$ python3 -q
>>> import numpy as np
>>> np.set_printoptions(precision=2, suppress=True, linewidth=100, legacy="1.25")
>>> E = np.load("test5.npy")
>>> E
array([[-1, -2, -1, -1, -2,  0],
       [ 2, 13,  0, -2,  2,  2],
       [ 2,  1,  5,  1,  2,  2],
       [ 2,  2, -2,  7,  0, -1],
       [ 2,  1,  2,  2, 13, -1],
       [-1, -1, -1, -1,  0,  2]])
>>> np.argsort(-np.linalg.norm(E, axis=0).round(6), kind="stable")[:3]
array([4, 1, 3])
>>> np.abs(np.linalg.svd(E)[2][-1])
array([0.9 , 0.19, 0.28, 0.27, 0.03, 0.07])
>>> [round(float(x), 2) for x in np.linalg.svd(E, compute_uv=False)[:3]]
[15.67, 12.18, 7.85]
>>> Q, evecs = np.linalg.qr(E[:, :3])[0], np.linalg.qr(E[:, 3:])[0]
>>> sig = np.linalg.svd(Q.T @ evecs, compute_uv=False)
>>> np.degrees(np.arccos(sig.clip(0, 1)))
array([ 2.27, 37.75, 79.53])
>>> sig
array([1.  , 0.79, 0.18])
>>> np.round(np.linalg.norm(Q @ Q.T - evecs @ evecs.T, 2), 2)
0.98
>>> (sig > 0.9).sum()
1
>>> W0 = np.loadtxt("a.csv", delimiter=",")
>>> W0
array([[ 1.22,  2.54, -0.47,  0.62,  0.66],
       [-1.71,  0.24, -1.16,  2.09, -0.55],
       [-0.86,  1.36,  1.27, -0.7 , -2.08],
       [ 0.  , -0.15,  2.41,  1.57,  0.84],
       [ 1.96, -0.78, -0.16,  1.13, -1.8 ]])
>>> round(np.linalg.det(W0.T), 2)
-243.0
>>> round(float(np.linalg.det(W0[::-1])), 2)
-243.0
>>> round(np.einsum("ij,ji->", W0, W0), 2)
-0.16
>>> np.round(W0[:, 4] @ W0[:, 0], 2)
0.0
>>> u = np.array([2, -1, -5, -1, 2])
>>> out = W0 + np.outer(u, np.eye(5)[3])
>>> round(np.linalg.det(out) / np.linalg.det(W0), 2), round(float(1 + np.linalg.solve(W0, u)[3]), 2)
(1.37, 1.37)
>>> np.linalg.matrix_rank(np.linalg.inv(out) - np.linalg.inv(W0), tol=1e-8)
1
>>> data = np.array([[0, 0, 5, 5],
...     [0, 0, 0, -5],
...     [-3, 0, 0, 0],
...     [-4, 0, 0, 0],
...     [1, 0, -5, 0]])
>>> # looks like rank 3
>>> np.unique(data.round(6), axis=0).shape
(5, 4)
>>> np.linalg.lstsq(data[:-1].T, data[-1])[2]
3
>>> np.round(data @ np.linalg.pinv(data) @ data, 2) + 0
array([[ 0.,  0.,  5.,  5.],
       [ 0.,  0.,  0., -5.],
       [-3.,  0.,  0.,  0.],
       [-4.,  0.,  0.,  0.],
       [ 1.,  0., -5.,  0.]])
>>> mat = np.load("m.npy")
>>> mat
array([[0, 1, 0, 1, 1, 0],
       [1, 0, 0, 1, 1, 0],
       [0, 0, 0, 0, 0, 0],
       [1, 1, 0, 0, 1, 0],
       [1, 1, 0, 1, 0, 0],
       [0, 0, 0, 0, 0, 0]])
>>> np.round(np.linalg.norm(mat, "nuc"), 2)
6.0
>>> round(float(np.linalg.norm(mat[2], 1)), 2), round(float(np.linalg.norm(mat[2], np.inf)), 2)
(0.0, 0.0)
>>> round(np.linalg.norm(mat[2] - mat[4]), 2)
1.73
>>> np.linalg.norm(mat, axis=0)
array([1.73, 1.73, 0.  , 1.73, 1.73, 0.  ])
>>> round(float(np.linalg.norm(mat, 2)), 2)
3.0
>>> np.round(np.linalg.norm(mat) ** 2 / np.linalg.norm(mat, 2) ** 2, 2)
1.33
>>> mat[2] @ mat[4]
0
>>> np.linalg.norm(mat, axis=1)
array([1.73, 1.73, 0.  , 1.73, 1.73, 0.  ])
>>> np.sort(np.linalg.eigvals(mat).real)
array([-1., -1., -1.,  0.,  0.,  3.])
>>> (np.linalg.matrix_power((mat != 0) + (mat.T != 0) + np.eye(6), 6) > 0).astype(int)
array([[1, 1, 0, 1, 1, 0],
       [1, 1, 0, 1, 1, 0],
       [0, 0, 1, 0, 0, 0],
       [1, 1, 0, 1, 1, 0],
       [1, 1, 0, 1, 1, 0],
       [0, 0, 0, 0, 0, 1]])
>>> round(float(np.linalg.det(mat)), 2)
0.0
>>> np.flatnonzero(np.linalg.matrix_power((mat != 0) + (mat.T != 0) + np.eye(6), 6)[1])
array([0, 1, 3, 4])
